In [1]: import numpy as np

In [2]: np.set_printoptions(precision=2, suppress=True, linewidth=120)

In [3]: tidy = lambda a: np.round(a, 2) + 0

In [4]: arr = np.loadtxt("x.csv", delimiter=",")

In [5]: arr
Out[5]: 
array([[ 13.6 ,  -5.73, -13.5 ],
       [  6.88,   9.31,  16.31],
       [  8.06,  18.14,   2.42],
       [ -3.62,  19.26,  -3.97],
       [ 11.12,   6.71, -15.21],
       [  8.57,  17.81,  -3.06],
       [  8.8 ,  13.41, -11.95],
       [ -6.28, -12.32, -14.45],
       [ 15.2 ,  -7.68, -10.49],
       [-17.99,  -6.59,  -5.72],
       [ -5.69, -16.01,  10.55],
       [-19.62,  -2.61,  -2.85],
       [-12.8 ,  -9.07,  12.41],
       [  1.19,  -3.57, -19.64],
       [ -3.22,  10.83, -16.5 ],
       [ 19.19,  -2.42,   5.09],
       [-12.44,   1.19, -15.61],
       [ 19.96,  -1.13,  -0.44],
       [  6.5 ,  18.41,  -4.34],
       [ 11.9 ,   9.45,  13.01],
       [-17.08,   5.61,  -8.75],
       [  9.37, -11.17, -13.69],
       [  6.6 , -18.31,   4.61]])

In [6]: x = np.array([1, -3, 3])

In [7]: rhs = arr @ x

In [8]: tidy(np.linalg.solve(arr.T @ arr, arr.T @ rhs))
Out[8]: array([ 1., -3.,  3.])

In [9]: tidy(np.linalg.pinv(arr) @ arr)
Out[9]: 
array([[1., 0., 0.],
       [0., 1., 0.],
       [0., 0., 1.]])

In [10]: rng = np.random.default_rng(28587)

In [11]: rhs = rhs + 0.3 * rng.normal(size=23)

In [12]: tidy(rhs)
Out[12]: 
array([ -9.87,  27.9 , -38.77, -73.63, -54.74, -54.23, -66.74, -12.13,   6.72, -15.4 ,  74.27, -20.37,  51.79, -47.02,
       -85.09,  41.43, -62.74,  22.23, -61.56,  22.76, -60.4 ,   1.87,  75.11])

In [13]: b, *_ = np.linalg.lstsq(arr, rhs)

In [14]: tidy(np.linalg.norm(rhs - arr @ b))
Out[14]: np.float64(1.14)

In [15]: tidy(arr.T @ (rhs - arr @ b))
Out[15]: array([0., 0., 0.])

In [16]: np.unravel_index(np.abs(arr).argmax(), arr.shape)
Out[16]: (np.int64(17), np.int64(0))

In [17]: np.count_nonzero(arr)
Out[17]: np.int64(69)

In [18]: np.linalg.matrix_rank(arr)
Out[18]: np.int64(3)

In [19]: tidy(arr.mean(axis=0))
Out[19]: array([ 2.1 ,  1.46, -4.16])

In [20]: tidy(np.linalg.svd(arr, compute_uv=False))
Out[20]: array([61.  , 54.22, 50.38])

In [21]: np.abs(arr).max()
Out[21]: np.float64(19.96)

In [22]: tidy(np.linalg.norm(arr))
Out[22]: np.float64(95.91)

In [23]: Q, V = np.linalg.qr(arr[:, :1])[0], np.linalg.qr(arr[:, 1:])[0]

In [24]: sig = np.linalg.svd(Q.T @ V, compute_uv=False)

In [25]: tidy(np.degrees(np.arccos(sig.clip(0, 1))))
Out[25]: array([80.22])

In [26]: tidy(sig)
Out[26]: array([0.17])

In [27]: tidy(np.linalg.norm(Q @ Q.T - V @ V.T, 2))
Out[27]: np.float64(1.0)

In [28]: K = np.load("sample4.npy")

In [29]: K
Out[29]: 
array([[-0.21,  0.22,  0.59],
       [-0.03, -0.03, -0.19],
       [-0.04, -0.07,  0.39],
       [ 0.41,  0.12, -0.13],
       [ 0.33, -0.21,  2.27],
       [ 1.06,  0.25,  1.52],
       [ 0.16,  0.09,  1.19],
       [ 0.33, -0.12,  0.53],
       [ 0.42,  0.34,  1.26],
       [ 0.07, -0.02,  0.24],
       [ 0.84, -0.19,  1.22],
       [ 0.06, -0.12, -0.15],
       [ 0.4 ,  0.17,  1.42],
       [ 0.67,  0.23,  0.85],
       [ 0.84,  0.06,  1.83],
       [ 0.49,  0.36,  0.37],
       [ 0.6 ,  0.04,  0.95],
       [ 0.57, -0.12,  0.92],
       [ 0.01, -0.13,  1.67],
       [ 0.11,  0.45,  1.34],
       [ 0.26, -0.02,  0.98],
       [ 1.01,  0.29,  1.71],
       [ 1.05, -0.84,  1.69],
       [ 0.  , -0.33,  0.5 ],
       [-0.27, -0.29, -0.5 ]])

In [30]: cen = (K - K.mean(axis=0)) / K.std(axis=0)

In [31]: cen.std(axis=0)
Out[31]: array([1., 1., 1.])

In [32]: b = np.linalg.lstsq(np.delete(cen, 0, axis=1), cen[:, 0])[0]

In [33]: tidy(1 - np.var(cen[:, 0] - np.delete(cen, 0, axis=1) @ b))
Out[33]: np.float64(0.33)

In [34]: other = K / np.linalg.norm(K, axis=1, keepdims=True)

In [35]: G = other @ other.T

In [36]: tidy(np.linalg.norm(other, axis=1))
Out[36]: array([1., 1., 1., 1., 1., 1., 1., 1., 1., 1., 1., 1., 1., 1., 1., 1., 1., 1., 1., 1., 1., 1., 1., 1., 1.])

In [37]: X = np.array([[2, 3, 4],
    ...:     [0, 3, 4],
    ...:     [9, 3, 4],
    ...:     [0, 3, 4],
    ...:     [7, 3, 4],
    ...:     [0, 3, 4],
    ...:     [3, 3, 4],
    ...:     [1, 3, 4],
    ...:     [3, 3, 4],
    ...:     [0, 3, 4],
    ...:     [0, 3, 4],
    ...:     [1, 3, 4],
    ...:     [2, 3, 4],
    ...:     [0, 3, 4],
    ...:     [11, 3, 4],
    ...:     [13, 3, 4],
    ...:     [0, 3, 4],
    ...:     [12, 3, 4]])

In [38]: Uu, sig, Vt = np.linalg.svd(X)

In [39]: tidy(sig)
Out[39]: array([29.13, 13.9 ,  0.  ])

In [40]: np.argmax(sig[:-1] / (sig[1:] + 1e-6)) + 1
Out[40]: np.int64(2)

In [41]: other = Uu[:, :2] @ np.diag(sig[:2]) @ Vt[:2]

In [42]: tidy(np.abs(X - other).max())
Out[42]: np.float64(0.0)

In [43]: tidy(other)
Out[43]: 
array([[ 2.,  3.,  4.],
       [ 0.,  3.,  4.],
       [ 9.,  3.,  4.],
       [ 0.,  3.,  4.],
       [ 7.,  3.,  4.],
       [ 0.,  3.,  4.],
       [ 3.,  3.,  4.],
       [ 1.,  3.,  4.],
       [ 3.,  3.,  4.],
       [ 0.,  3.,  4.],
       [ 0.,  3.,  4.],
       [ 1.,  3.,  4.],
       [ 2.,  3.,  4.],
       [ 0.,  3.,  4.],
       [11.,  3.,  4.],
       [13.,  3.,  4.],
       [ 0.,  3.,  4.],
       [12.,  3.,  4.]])

In [44]: Uu, sig, Vt = np.linalg.svd(X)

In [45]: V = Vt[:(sig > 1e-8).sum()]

In [46]: x = X[16] + 4 * X[1] + rng.integers(2) * np.eye(3)[0]

In [47]: x
Out[47]: array([ 0., 15., 20.])

In [48]: tidy(np.linalg.norm(x - V.T @ V @ x))
Out[48]: np.float64(0.0)

In [49]: tidy(np.diag(V.T @ V))
Out[49]: array([1.  , 0.36, 0.64])

In [50]: X.sum(axis=0)
Out[50]: array([64, 54, 72])

In [51]: X - X[0]
Out[51]: 
array([[ 0,  0,  0],
       [-2,  0,  0],
       [ 7,  0,  0],
       [-2,  0,  0],
       [ 5,  0,  0],
       [-2,  0,  0],
       [ 1,  0,  0],
       [-1,  0,  0],
       [ 1,  0,  0],
       [-2,  0,  0],
       [-2,  0,  0],
       [-1,  0,  0],
       [ 0,  0,  0],
       [-2,  0,  0],
       [ 9,  0,  0],
       [11,  0,  0],
       [-2,  0,  0],
       [10,  0,  0]])

In [52]: np.linalg.matrix_rank(X)
Out[52]: np.int64(2)

In [53]: np.abs(X).max()
Out[53]: np.int64(13)

In [54]: X.shape
Out[54]: (18, 3)

In [55]: tidy(np.linalg.svd(X, compute_uv=False))
Out[55]: array([29.13, 13.9 ,  0.  ])

In [56]: E = np.array([[5, 2, 1],
    ...:     [4, 4, 1],
    ...:     [0, 0, 0],
    ...:     [5, 2, 1],
    ...:     [6, 8, 4],
    ...:     [2, 4, 3],
    ...:     [0, 0, 0],
    ...:     [0, 0, 0],
    ...:     [0, 0, 0],
    ...:     [0, 0, 0],
    ...:     [0, 0, 0],
    ...:     [2, 4, 3],
    ...:     [0, 0, 0],
    ...:     [4, 4, 1],
    ...:     [2, 4, 3],
    ...:     [0, 0, 0],
    ...:     [2, 4, 3]])

In [57]: E
Out[57]: 
array([[5, 2, 1],
       [4, 4, 1],
       [0, 0, 0],
       [5, 2, 1],
       [6, 8, 4],
       [2, 4, 3],
       [0, 0, 0],
       [0, 0, 0],
       [0, 0, 0],
       [0, 0, 0],
       [0, 0, 0],
       [2, 4, 3],
       [0, 0, 0],
       [4, 4, 1],
       [2, 4, 3],
       [0, 0, 0],
       [2, 4, 3]])

In [58]: cen = E - E.mean(axis=0)

In [59]: V = np.linalg.svd(cen)[2][:1]

In [60]: other = cen - cen @ V.T @ V

In [61]: tidy(other.std(axis=0))
Out[61]: array([0.94, 0.5 , 0.69])

In [62]: tidy(np.diag(V.T @ V))
Out[62]: array([0.34, 0.51, 0.14])

In [63]: np.linalg.norm(other, axis=1).round(6).argmax()
Out[63]: np.int64(0)

In [64]: tidy(np.cov(cen @ V.T, rowvar=False))
Out[64]: np.float64(10.66)
